In [1]: import numpy as np

In [2]: from numpy import linalg as LA

In [3]: np.set_printoptions(suppress=True, linewidth=160)

In [4]: tidy = lambda a: np.round(a, 1) + 0

In [5]: F = np.loadtxt("layer15.csv", delimiter=",")

In [6]: F
Out[6]: 
array([[ 5.7,  7. ,  0.7, -6.9,  2.2, -6.2,  2.6,  6.5],
       [ 4.1,  5.8,  0.7, -6.2,  2.6, -5.6,  1.6,  6.8],
       [ 1.4,  8.1, -3.7,  2. , -3.1,  5.9, -5.4, -4.9],
       [ 5. ,  4.8,  0.5, -4.6,  2.8, -7.9, -0.4,  7. ],
       [ 3.8,  7.2,  1.4, -6.1,  3. , -7.3,  1.6,  7.7],
       [ 0.8,  6.9, -3.8,  0.6, -1.4,  4. , -8. , -4. ],
       [ 0.7,  6.1, -3.7,  1.4, -2.3,  6.5, -7.8, -4.1],
       [ 1.6,  6.4, -3.2,  2.5, -2.1,  3.7, -6.9, -5. ],
       [ 6. ,  5.4,  1.5, -3.8,  2.1, -7.2,  3.1,  6.1],
       [ 1.9,  5.2, -3.6,  2.2, -2.8,  6.1, -7.9, -3.7],
       [ 4.8,  6.2,  2. , -6.2,  2.4, -7. ,  0.8,  6.9],
       [ 0.6,  7.3, -5.4,  1.7, -4.1,  5. , -6.4, -4.4],
       [ 5.9,  4.6,  0.3, -7.5,  2.3, -7.8,  1.7,  5.5],
       [ 3.6,  6.1,  1.1, -5.8,  2.6, -5.8,  1.2,  7.3],
       [ 1. ,  6.9, -4.6,  0.9, -5.5,  4. , -6.4, -3.3],
       [-0.5,  6.5, -3.9,  1.5, -3.4,  5. , -8.9, -6. ],
       [ 4.8,  6.8,  0.5, -6.6,  1.9, -6. ,  0.1,  6.3],
       [-0.3,  6.6, -3. ,  4. , -2.3,  6.5, -7.1, -4.3],
       [ 5.5,  6.7, -0.1, -7.8,  4.3, -6.7,  1.7,  6.7],
       [ 6. ,  6. ,  2.2, -6.9,  2.6, -6.5,  1.7,  6.8],
       [ 7.3,  6.1,  2.3, -5.2,  3.4, -9. ,  1.5,  5.8],
       [ 2.8,  6.9,  1.1, -6.7,  3.3, -9. ,  0.7,  7.5],
       [ 2.4,  6.5, -3.8,  0.8, -1.6,  5.5, -8.3, -3.5],
       [ 5.6,  6.4,  2.2, -6.4,  2.9, -8.3,  1. ,  5.9],
       [ 5.4,  5.7,  1.3, -5.5,  2.3, -8.3,  0.8,  6.5],
       [ 5.6,  7. , -0.6, -5.7,  1.6, -7.5,  1.4,  5.9],
       [-0.9,  6.3, -2.4,  3.4, -1.7,  4.3, -7.6, -5.4]])

In [7]: W1 = np.array([[1, -3], [1, -2], [2, -1], [2, 0], [2, 2], [1, 3], [-2, -3], [-1, 3]])

In [8]: beta = np.array([2, 2])

In [9]: hid = np.maximum(F @ W1 + beta, 0)

In [10]: tidy((hid > 0).mean(axis=0))
Out[10]: array([0.4, 0.4])

In [11]: LA.matrix_rank(hid)
Out[11]: np.int64(2)

In [12]: (hid > 0).astype(int)
Out[12]: 
array([[0, 0],
       [0, 0],
       [1, 0],
       [0, 0],
       [0, 0],
       [1, 1],
       [1, 1],
       [1, 1],
       [0, 0],
       [1, 1],
       [0, 0],
       [1, 1],
       [0, 0],
       [0, 0],
       [1, 1],
       [1, 1],
       [0, 0],
       [1, 1],
       [0, 0],
       [0, 0],
       [0, 0],
       [0, 0],
       [1, 1],
       [0, 0],
       [0, 0],
       [0, 0],
       [1, 1]])

In [13]: cent = np.array([[0, 1, 3], [2, -3, 3]])

In [14]: W1 @ cent
Out[14]: 
array([[ -6,  10,  -6],
       [ -4,   7,  -3],
       [ -2,   5,   3],
       [  0,   2,   6],
       [  4,  -4,  12],
       [  6,  -8,  12],
       [ -6,   7, -15],
       [  6, -10,   6]])

In [15]: (hid @ cent).round(6).argmax(axis=1)
Out[15]: array([0, 0, 2, 0, 0, 2, 2, 2, 0, 2, 0, 2, 0, 0, 2, 2, 0, 2, 0, 0, 0, 0, 2, 0, 0, 0, 2])
